$ ipython --no-banner

In [1]: import numpy as np

In [2]: import numpy.linalg as la

In [3]: np.set_printoptions(precision=2, suppress=True, linewidth=140)

In [4]: def rd(a):
   ...:     return np.round(a, 2) + 0
   ...: 

In [5]: X = np.loadtxt("block1.csv", delimiter=",")

In [6]: X
Out[6]: 
array([[ -2.,  -3.,   3.],
       [ -2.,  -1.,   2.],
       [ -3.,   0.,   4.],
       [ -6.,   0.,   6.],
       [ -3.,   0.,   8.],
       [ -6.,  -1.,  11.],
       [ -9.,   1.,  14.],
       [-11.,   0.,  12.],
       [-11.,  -3.,  11.],
       [-11.,  -1.,  11.],
       [-11.,  -3.,  11.],
       [-10.,  -5.,  10.]])

In [7]: C2 = X.T @ X

In [8]: la.matrix_rank(C2)
Out[8]: np.int64(3)

In [9]: rd(la.svd(X, compute_uv=False) ** 2)
Out[9]: array([1809.24,   45.48,   17.28])

In [10]: (X @ X.T).shape
Out[10]: (12, 12)

In [11]: np.diag(C2)
Out[11]: array([ 763.,   56., 1053.])

In [12]: C2
Out[12]: 
array([[ 763.,  132., -869.],
       [ 132.,   56., -135.],
       [-869., -135., 1053.]])

In [13]: basis = X[[1, 10]].astype(float)

In [14]: for _ in range(6):
    ...:     lab = la.norm(X[:, None] - basis, axis=-1).argmin(axis=1)
    ...:     basis = np.array([X[lab == j].mean(axis=0) for j in range(2)])
    ...: 

In [15]: lab
Out[15]: array([0, 0, 0, 0, 0, 1, 1, 1, 1, 1, 1, 1])

In [16]: np.bincount(lab)
Out[16]: array([5, 7])

In [17]: rd(basis)
Out[17]: 
array([[-3.2 , -0.8 ,  4.6 ],
       [-9.86, -1.71, 11.43]])

In [18]: np.abs(basis[1] - basis[0]).argmax()
Out[18]: np.int64(2)

In [19]: W0 = np.load("test17.npy")

In [20]: W0
Out[20]: 
array([[1, 0, 0],
       [0, 1, 0],
       [0, 0, 1]])

In [21]: # triangular: eigenvalues sit on the diagonal

In [22]: rng = np.random.default_rng(65)

In [23]: lab = rng.permutation(3)

In [24]: lab
Out[24]: array([2, 1, 0])

In [25]: A2 = W0[lab][:, lab]

In [26]: rd(np.sort(np.abs(la.eigvals(A2))))
Out[26]: array([1., 1., 1.])

In [27]: np.diag(A2)
Out[27]: array([1, 1, 1])

In [28]: rd(la.det(A2)), rd(la.det(W0[lab]))
Out[28]: (np.float64(1.0), np.float64(-1.0))
